$ python3 -q
>>> import numpy as np
>>> import numpy.linalg as la
>>> np.set_printoptions(suppress=True, linewidth=200)
>>> data = np.load("w.npy")
>>> data
array([[ 0.52, -0.72, -0.58,  1.91],
       [ 0.54, -0.36,  0.27, -1.53],
       [ 1.64, -1.84, -0.86,  2.12]])
>>> U, sigma, Vt = la.svd(data, full_matrices=False)
>>> sigma.round(2) + 0
array([4.02, 1.65, 0.  ])
>>> np.round(sigma / sigma[0], 2) + 0
array([1.  , 0.41, 0.  ])
>>> np.round(np.abs(Vt[0]), 2)
array([0.37, 0.45, 0.27, 0.77])
>>> U.shape, sigma.shape, Vt.shape
((3, 3), (3,), (3, 4))
>>> np.round(np.cumsum(sigma ** 2) / np.sum(sigma ** 2), 2)
array([0.86, 1.  , 1.  ])
>>> np.round(U.T @ data @ Vt.T, 2) + 0
array([[4.02, 0.  , 0.  ],
       [0.  , 1.65, 0.  ],
       [0.  , 0.  , 0.  ]])
>>> np.abs(U[:, 0]).round(6).argmax()
np.int64(2)
>>> B = np.array([[2, 2, 1], [2, 0, 0], [2, 3, 2]])
>>> B[-1] = B[0]
>>> W0 = B + 0.3 * np.eye(3)
>>> W0
array([[2.3, 2. , 1. ],
       [2. , 0.3, 0. ],
       [2. , 2. , 1.3]])
>>> B = np.array([[-5, 0], [-3, 2], [-5, -5]])
>>> np.vstack([W0, B.T]).shape
(5, 3)
>>> W0 @ B
array([[-22.5,  -1. ],
       [-10.9,   0.6],
       [-22.5,  -2.5]])
>>> B.T @ W0.T
array([[-22.5, -10.9, -22.5],
       [ -1. ,   0.6,  -2.5]])
>>> la.matrix_rank(np.vstack([W0, B.T]))
np.int64(3)
>>> np.einsum("ik,kj->ij", W0, B)
array([[-22.5,  -1. ],
       [-10.9,   0.6],
       [-22.5,  -2.5]])
>>> np.einsum("ij->j", W0)
array([6.3, 4.3, 2.3])
>>> np.round(la.norm(W0, 2), 2)
np.float64(4.74)
>>> round(la.norm(W0, "nuc"), 2)
np.float64(6.14)
>>> la.norm(W0, axis=1).argmax()
np.int64(0)
>>> O = W0.astype(float).copy()
>>> for j in range(3):
...     O[:, j] -= O[:, :j] @ (O[:, :j].T @ O[:, j])
...     O[:, j] /= la.norm(O[:, j])
... 
>>> np.round(O.T @ W0, 2) + 0
array([[3.65, 2.52, 1.34],
       [0.  , 1.31, 0.92],
       [0.  , 0.  , 0.19]])
>>> O.round(2)
array([[ 0.63,  0.31, -0.71],
       [ 0.55, -0.83,  0.13],
       [ 0.55,  0.47,  0.69]])
>>> B = np.array([[2, 0], [3, 1]])
>>> basis = np.kron(B, W0)
>>> la.matrix_rank(basis)
np.int64(6)
>>> np.round(la.norm(basis, 2), 2), np.round(la.norm(B, 2) * la.norm(W0, 2), 2)
(np.float64(17.56), np.float64(17.56))
>>> X = np.loadtxt("data.csv", delimiter=",")
>>> X.round(2)
array([[-0.46, -0.86,  0.21, -0.01],
       [ 0.77, -0.32,  0.38, -0.4 ],
       [ 0.31, -0.38, -0.87,  0.07],
       [ 0.31, -0.12,  0.24,  0.91]])
>>> np.round(X @ X.T, 2) + 0
array([[1., 0., 0., 0.],
       [0., 1., 0., 0.],
       [0., 0., 1., 0.],
       [0., 0., 0., 1.]])
>>> np.round(X.T @ X, 2) + 0
array([[1., 0., 0., 0.],
       [0., 1., 0., 0.],
       [0., 0., 1., 0.],
       [0., 0., 0., 1.]])
>>> np.round(X[:, 1] @ X[:, 2], 2)
np.float64(-0.0)
>>> np.round(la.norm(X, axis=0), 2)
array([1., 1., 1., 1.])
>>> def softmax(z):
...     e = np.exp(z - z.max(axis=-1, keepdims=True))
...     return e / e.sum(axis=-1, keepdims=True)
... 
>>> np.round(softmax(X[1]), 2)
array([0.43, 0.15, 0.29, 0.13])
>>> np.round(softmax(10 * X[1]), 2) + 0
array([0.98, 0.  , 0.02, 0.  ])
>>> np.round(softmax(X).sum(axis=1), 2)
array([1., 1., 1., 1.])
>>> att = X @ X.T / np.sqrt(4)
>>> softmax(att).round(6).argmax(axis=1)
array([0, 1, 2, 3])
>>> np.round(softmax(att)[1] @ X, 2)
array([ 0.31, -0.4 ,  0.05,  0.07])
>>> O = X.astype(float).copy()
>>> for j in range(4):
...     O[:, j] -= O[:, :j] @ (O[:, :j].T @ O[:, j])
...     O[:, j] /= la.norm(O[:, j])
... 
>>> np.round(O.T @ O, 2) + 0
array([[1., 0., 0., 0.],
       [0., 1., 0., 0.],
       [0., 0., 1., 0.],
       [0., 0., 0., 1.]])
>>> O.round(2)
array([[-0.46, -0.86,  0.21, -0.01],
       [ 0.77, -0.32,  0.38, -0.4 ],
       [ 0.31, -0.38, -0.87,  0.07],
       [ 0.31, -0.12,  0.24,  0.91]])
>>> np.round(la.norm(O, axis=0), 2)
array([1., 1., 1., 1.])
>>> np.round(O @ O.T, 2) + 0
array([[1., 0., 0., 0.],
       [0., 1., 0., 0.],
       [0., 0., 1., 0.],
       [0., 0., 0., 1.]])
>>> round(float(O[:, 3] @ O[:, 0]), 2)
-0.0
>>> arr = np.load("out0.npy")
>>> arr
array([[0, 1, 0, 0],
       [1, 0, 0, 0],
       [0, 0, 0, 1],
       [0, 0, 1, 0]])
>>> f = np.array([5, -5, -1])
>>> np.polyval(f, arr[1])
array([-1, -1, -1, -1])
>>> np.correlate(arr[1], arr[2], "full")
array([1, 0, 0, 0, 0, 0, 0])
>>> np.convolve(arr[1], f)
array([ 5, -5, -1,  0,  0,  0])
>>> np.array([np.convolve(row, f, "same") for row in arr])
array([[ 5, -5, -1,  0],
       [-5, -1,  0,  0],
       [ 0,  0,  5, -5],
       [ 0,  5, -5, -1]])
>>> np.round(la.det(arr), 2)
np.float64(1.0)
>>> np.flatnonzero(la.matrix_power((arr != 0) + (arr.T != 0) + np.eye(4), 4)[0])
array([0, 1])
>>> np.round(np.sort(la.eigvals(arr).real), 2)
array([-1., -1.,  1.,  1.])
>>> (arr != 0).astype(int)
array([[0, 1, 0, 0],
       [1, 0, 0, 0],
       [0, 0, 0, 1],
       [0, 0, 1, 0]])
>>> np.round(la.svd(arr, compute_uv=False), 2)
array([1., 1., 1., 1.])
>>> arr.reshape(-1, 2)
array([[0, 1],
       [0, 0],
       [1, 0],
       [0, 0],
       [0, 0],
       [0, 1],
       [0, 0],
       [1, 0]])
>>> arr.ravel(order="F")
array([0, 1, 0, 0, 1, 0, 0, 0, 0, 0, 0, 1, 0, 0, 1, 0])
>>> blk = arr.reshape(4, 2, -1)
>>> np.swapaxes(blk, 1, 2)[3]
array([[0, 1],
       [0, 0]])
>>> mat = np.load("mat.npy")
>>> mat
array([[ 1,  3,  1],
       [ 1,  3,  3],
       [ 4,  4,  3],
       [ 5,  7,  5],
       [ 8,  9,  7],
       [ 9, 11,  7],
       [12, 14,  8],
       [14, 14, 10],
       [14, 14, 11],
       [14, 15, 14],
       [17, 16, 17],
       [18, 16, 17],
       [19, 19, 18],
       [19, 22, 20],
       [20, 22, 22],
       [22, 23, 22],
       [25, 23, 22],
       [28, 26, 23],
       [28, 26, 25],
       [28, 29, 26],
       [29, 31, 26],
       [31, 34, 26],
       [33, 34, 28],
       [36, 37, 29],
       [37, 37, 32],
       [37, 37, 32]])
>>> Xc = (mat - mat.mean(axis=0)) / mat.std(axis=0)
>>> np.argwhere(np.abs(Xc) > 2)
array([], shape=(0, 2), dtype=int64)
>>> np.round(Xc.std(axis=0), 2)
array([1., 1., 1.])
>>> b = la.lstsq(np.delete(Xc, 0, axis=1), Xc[:, 0])[0]
>>> round(1 - np.var(Xc[:, 0] - np.delete(Xc, 0, axis=1) @ b), 2)
np.float64(0.99)
>>> b.round(2)
array([0.67, 0.33])
>>> m1 = np.loadtxt("sample0.csv", delimiter=",")
>>> m1
array([[-0.17, -0.99,  0.45, -0.65],
       [-0.67, -0.99, -0.19, -0.54],
       [-0.1 , -0.97,  0.35, -0.63],
       [-0.19,  0.27,  0.22,  0.62],
       [-0.58,  0.91, -0.12,  0.95],
       [-0.85,  0.62, -0.91,  0.55],
       [ 0.  ,  0.  ,  0.  ,  0.  ],
       [-0.99,  0.13, -0.81,  0.99],
       [-0.19, -0.54, -0.1 , -0.19],
       [-0.54,  0.9 , -0.92, -0.04],
       [ 0.99, -0.95,  0.99, -0.9 ],
       [-0.99, -0.09, -0.82,  0.99],
       [-0.95, -0.98,  0.86,  0.99],
       [-1.  , -0.82, -0.99,  0.71],
       [-0.99, -0.16, -0.99,  0.79],
       [-0.77, -0.86, -0.65, -0.11],
       [ 0.22, -0.77,  0.94,  0.8 ],
       [ 0.81,  1.  ,  0.02,  0.33],
       [ 1.  ,  1.  ,  0.8 , -0.96],
       [ 0.05,  0.82,  0.11,  0.65],
       [ 0.03, -0.99,  0.16, -0.92],
       [ 0.87,  0.24,  0.5 , -0.85],
       [-0.7 , -0.73, -0.58,  0.01],
       [-0.64, -0.88,  0.11,  0.42]])
>>> blk = np.stack([data, 5 * data, data[::-1]])
>>> (blk @ data.T).shape
(3, 3, 3)
>>> np.round(la.norm(blk, axis=(1, 2)), 2)
array([ 4.35, 21.75,  4.35])
>>> np.round(np.einsum("bij,cij->bc", blk, blk), 2)
array([[ 18.92,  94.59,  16.29],
       [ 94.59, 472.94,  81.43],
       [ 16.29,  81.43,  18.92]])
>>> la.matrix_rank(blk)
array([2, 2, 2])
>>> la.matrix_rank(blk.reshape(3, -1))
np.int64(2)
>>> J = np.load("case10.npy")
>>> J
array([[ 0.04,  0.05,  0.98,  2.03],
       [-0.01,  0.04,  0.23,  0.44],
       [-0.04, -0.01,  1.12,  2.25],
       [-0.04,  0.  ,  1.7 ,  3.39],
       [ 0.07,  0.01, -1.04, -2.07],
       [ 0.08,  0.04, -0.55, -1.05],
       [-0.02,  0.02, -1.94, -3.8 ],
       [-0.04, -0.07, -0.53, -1.17],
       [ 0.02,  0.05,  0.48,  1.01],
       [-0.03, -0.02,  2.7 ,  5.26],
       [-0.04, -0.02, -0.64, -1.25],
       [-0.04,  0.06, -2.24, -4.58],
       [-0.06,  0.  ,  0.76,  1.49],
       [-0.02, -0.09, -1.26, -2.48],
       [ 0.09, -0.15, -0.01,  0.  ],
       [ 0.  , -0.01, -0.34, -0.51],
       [-0.07,  0.07,  0.76,  1.67],
       [-0.07,  0.07,  0.22,  0.48],
       [ 0.02, -0.02, -0.57, -0.95],
       [-0.12,  0.09, -0.04, -0.09],
       [-0.06,  0.05, -0.16, -0.37],
       [-0.01, -0.06,  0.  ,  0.18],
       [ 0.  , -0.06, -0.71, -1.26],
       [-0.05, -0.03,  0.19,  0.29],
       [ 0.02, -0.01, -1.07, -2.29],
       [-0.04,  0.03, -0.64, -1.23],
       [ 0.01,  0.04,  0.89,  1.93],
       [ 0.08, -0.06,  0.44,  0.89],
       [-0.01, -0.06, -0.03,  0.  ]])
>>> D = la.norm(J[:, None] - J[None], axis=-1)
>>> D[:5, :5].round(2)
array([[0.  , 1.76, 0.28, 1.54, 4.57],
       [1.76, 0.  , 2.02, 3.3 , 2.81],
       [0.28, 2.02, 0.  , 1.28, 4.83],
       [1.54, 3.3 , 1.28, 0.  , 6.11],
       [4.57, 2.81, 4.83, 6.11, 0.  ]])
>>> (D + 1e9 * np.eye(29)).round(6).argmin(axis=1)
array([26, 17,  0,  2, 24, 18, 11, 10, 27,  3, 25,  6, 16, 24, 28, 20, 12,  1,  5, 28, 15, 28, 10,  1,  4, 10,  0,  8, 14])
>>> E = np.load("run4.npy")
>>> E
array([[  5.47, -10.04,   6.93,   0.99],
       [  7.22,  -7.88,  10.13,   8.36],
       [ -5.29,  -6.97,  10.85,   9.95],
       [  1.77,  -9.99,  18.85,  11.12],
       [ -4.51,  -5.03, -11.24,  -0.27],
       [ -0.32,  -9.17,   0.01,   5.15],
       [  1.54,  -3.5 ,  17.31,  21.05],
       [ -0.67,   4.03,  -0.14,  -1.62],
       [  3.31, -12.81,  -1.78,   0.69],
       [ 13.15,   4.37,  -0.62, -12.49],
       [  1.71,  -2.68,   4.83,  -7.88],
       [ -3.52,   5.54,   4.98,  -4.42],
       [  4.04,   2.19,  -2.86, -21.2 ],
       [ -8.29,  -1.53,  -1.16,  -8.96],
       [  5.55,  -8.31, -15.09,  14.33],
       [ -8.83,   6.73,  -0.67, -15.72],
       [ -8.95,  10.14,   2.26,  15.94],
       [ 11.02,  10.09, -10.49,   7.47],
       [ -7.55,  -6.24,  -2.98, -12.53],
       [ -5.44,  -0.97,  -3.22,  -5.73],
       [  5.08,  -0.35,  -7.34,  10.23],
       [  6.44,  -0.81,  -2.36,  -7.73],
       [ -8.79,   6.39,  -3.73, -15.35],
       [ -0.72,  -0.53,  -4.37,  -1.06],
       [ 10.96,  -1.22,   8.19, -11.42],
       [ -2.77,  -5.06,  -7.1 ,  -4.95],
       [ -9.22,   4.54,   0.51,  -0.82],
       [-10.06,   0.25,   2.55,  -6.34],
       [  9.61,  -1.37,   5.1 ,  -6.05]])
>>> B = np.c_[E[:, :2] @ np.array([[3, 2], [0, 2]]), np.array([8, 4, 5, 3, 8, 6, 7, 0, 0, 6, 0, 8, 0, 0, 7, 1, 6, 2, 3, 5, 5, 2, 5, 1, 9, 3, 8, 1, 3])]
>>> B.round(2)
array([[ 16.41,  -9.14,   8.  ],
       [ 21.66,  -1.32,   4.  ],
       [-15.87, -24.52,   5.  ],
       [  5.31, -16.44,   3.  ],
       [-13.53, -19.08,   8.  ],
       [ -0.96, -18.98,   6.  ],
       [  4.62,  -3.92,   7.  ],
       [ -2.01,   6.72,   0.  ],
       [  9.93, -19.  ,   0.  ],
       [ 39.45,  35.04,   6.  ],
       [  5.13,  -1.94,   0.  ],
       [-10.56,   4.04,   8.  ],
       [ 12.12,  12.46,   0.  ],
       [-24.87, -19.64,   0.  ],
       [ 16.65,  -5.52,   7.  ],
       [-26.49,  -4.2 ,   1.  ],
       [-26.85,   2.38,   6.  ],
       [ 33.06,  42.22,   2.  ],
       [-22.65, -27.58,   3.  ],
       [-16.32, -12.82,   5.  ],
       [ 15.24,   9.46,   5.  ],
       [ 19.32,  11.26,   2.  ],
       [-26.37,  -4.8 ,   5.  ],
       [ -2.16,  -2.5 ,   1.  ],
       [ 32.88,  19.48,   9.  ],
       [ -8.31, -15.66,   3.  ],
       [-27.66,  -9.36,   8.  ],
       [-30.18, -19.62,   1.  ],
       [ 28.83,  16.48,   3.  ]])
>>> np.round(la.norm(B - E @ la.lstsq(E, B)[0], axis=0), 2) + 0
array([ 0.  ,  0.  , 25.88])
